In [1]: import numpy as np

In [2]: np.set_printoptions(precision=2, suppress=True, linewidth=160, sign=" ")

In [3]: feats = np.load("m.npy")

In [4]: feats
Out[4]: 
array([[ 1,  0,  0,  0],
       [ 4,  1,  0,  0],
       [ 8,  6,  1,  0],
       [ 0,  8,  0,  1]])

In [5]: w, evecs = np.linalg.eig(feats)

In [6]: w
Out[6]: array([ 1.,  1.,  1.,  1.])

In [7]: np.sort(np.linalg.eigvals(feats @ feats))
Out[7]: array([ 1.,  1.,  1.,  1.])

In [8]: np.sort(np.linalg.eigvals(feats.T))
Out[8]: array([ 1.,  1.,  1.,  1.])

In [9]: E = np.loadtxt("run13.csv", delimiter=",")

In [10]: E
Out[10]: 
array([[ 1.  ,  0.  ,  0.  ,  0.  ],
       [ 0.  , -0.5 , -0.87,  0.  ],
       [ 0.  ,  0.87, -0.5 ,  0.  ],
       [ 0.  ,  0.  ,  0.  ,  1.  ]])

In [11]: Q, evecs = np.linalg.qr(E[:, :1])[0], np.linalg.qr(E[:, 1:])[0]

In [12]: sig = np.linalg.svd(Q.T @ evecs, compute_uv=False)

In [13]: round(float(np.linalg.norm(Q @ Q.T - evecs @ evecs.T, 2)), 2)
Out[13]: 1.0

In [14]: np.degrees(np.arccos(sig.clip(0, 1)))
Out[14]: array([ 90.])

In [15]: r0 = np.array([0, -1, -1])

In [16]: np.polyval(r0, E[1])
Out[16]: array([-1.  , -0.5 , -0.13, -1.  ])

In [17]: np.cross(E[1, :3], E[2, :3])
Out[17]: array([ 1.,  0.,  0.])

In [18]: np.array([np.convolve(row, r0, "same") for row in E])
Out[18]: 
array([[-1.  , -1.  ,  0.  ,  0.  ],
       [ 0.  ,  0.5 ,  1.37,  0.87],
       [ 0.  , -0.87, -0.37,  0.5 ],
       [ 0.  ,  0.  ,  0.  , -1.  ]])

In [19]: np.convolve(E[1], r0)
Out[19]: array([ 0.  ,  0.  ,  0.5 ,  1.37,  0.87,  0.  ])

In [20]: np.correlate(E[1], E[2], "full")
Out[20]: array([ 0.  ,  0.  ,  0.25,  0.  , -0.75,  0.  ,  0.  ])

In [21]: M2 = E / np.sqrt((E ** 2).mean(axis=1, keepdims=True))

In [22]: np.linalg.matrix_rank(M2) == np.linalg.matrix_rank(E)
Out[22]: np.True_

In [23]: F = np.loadtxt("dump.csv", delimiter=",")

In [24]: F
Out[24]: 
array([[ 2.,  0.,  2.],
       [ 0.,  0.,  3.],
       [ 2.,  2.,  1.]])

In [25]: r0, v = F[2], F[1]

In [26]: r0 @ r0
Out[26]: np.float64(9.0)

In [27]: p = (r0 @ v) / (r0 @ r0) * r0

In [28]: (v - p) @ r0
Out[28]: np.float64(0.0)

In [29]: np.outer(r0, v)
Out[29]: 
array([[ 0.,  0.,  6.],
       [ 0.,  0.,  6.],
       [ 0.,  0.,  3.]])

In [30]: v - p
Out[30]: array([-0.67, -0.67,  2.67])

In [31]: M2 = F / np.sqrt((F ** 2).mean(axis=1, keepdims=True))

In [32]: np.linalg.matrix_rank(F - F.mean(axis=1, keepdims=True))
Out[32]: np.int64(2)

In [33]: np.linalg.norm(M2, axis=1)
Out[33]: array([ 1.73,  1.73,  1.73])

In [34]: M2[0]
Out[34]: array([ 1.22,  0.  ,  1.22])

In [35]: Q, Rm = np.linalg.qr(F)

In [36]: np.round(Q.T @ Q, 2) + 0
Out[36]: 
array([[ 1.,  0.,  0.],
       [ 0.,  1.,  0.],
       [ 0.,  0.,  1.]])

In [37]: np.abs(np.diag(Rm))
Out[37]: array([ 2.83,  1.41,  3.  ])

In [38]: np.allclose(Rm.T @ Rm, F.T @ F)
Out[38]: True

In [39]: np.round(Q @ Rm, 2) + 0
Out[39]: 
array([[ 2.,  0.,  2.],
       [ 0.,  0.,  3.],
       [ 2.,  2.,  1.]])

In [40]: round(float(abs(Rm[0, 0])), 2), np.round(np.linalg.norm(F[:, 0]), 2)
Out[40]: (2.83, np.float64(2.83))

In [41]: Q, _ = np.linalg.qr(np.array([[-0.2, 0.3, 0.1, -0.8],
    ...:     [1.6, 1.0, 1.1, 1.1],
    ...:     [2.1, 0.5, 2.1, -0.4],
    ...:     [-1.2, 0.3, -1.7, -0.2]]))

In [42]: evecs, _ = np.linalg.qr(np.array([[0.5, 0.7, 0.5], [1.0, -0.2, -0.8], [-1.0, -0.5, 0.0]]))

In [43]: sig = 5 * 0.5 ** np.arange(3)

In [44]: W0 = Q[:, :3] * sig @ evecs[:3]

In [45]: W0
Out[45]: 
array([[-0.01,  0.68, -1.38],
       [ 0.31,  2.92,  1.24],
       [-1.35,  2.53,  2.2 ],
       [ 2.08, -0.53, -1.62]])

In [46]: P = W0 @ np.linalg.solve(W0.T @ W0, W0.T)

In [47]: np.round(np.linalg.eigvalsh(P), 2) + 0
Out[47]: array([ 0.,  1.,  1.,  1.])

In [48]: np.trace(P)
Out[48]: np.float64(3.0)

In [49]: np.round((np.eye(4) - P) @ W0, 2) + 0
Out[49]: 
array([[ 0.,  0.,  0.],
       [ 0.,  0.,  0.],
       [ 0.,  0.,  0.],
       [ 0.,  0.,  0.]])

In [50]: P
Out[50]: 
array([[ 1.  ,  0.01, -0.02, -0.01],
       [ 0.01,  0.74,  0.35,  0.26],
       [-0.02,  0.35,  0.53, -0.36],
       [-0.01,  0.26, -0.36,  0.73]])

In [51]: vec = np.array([6, 6, 3])

In [52]: target = W0 @ vec

In [53]: np.linalg.lstsq(W0, target)[0]
Out[53]: array([ 6.,  6.,  3.])

In [54]: np.round(np.linalg.pinv(W0) @ W0, 2) + 0
Out[54]: 
array([[ 1.,  0.,  0.],
       [ 0.,  1.,  0.],
       [ 0.,  0.,  1.]])

In [55]: np.linalg.solve(W0.T @ W0, W0.T @ target)
Out[55]: array([ 6.,  6.,  3.])

In [56]: rng = np.random.default_rng(510253)

In [57]: target = target + 0.02 * rng.normal(size=4)

In [58]: target
Out[58]: array([-0.14, 23.06, 13.69,  4.39])

In [59]: b, *_ = np.linalg.lstsq(W0, target)

In [60]: b.round()
Out[60]: array([ 6.,  6.,  3.])

In [61]: np.round(np.linalg.norm(target - W0 @ b), 2)
Out[61]: np.float64(0.01)
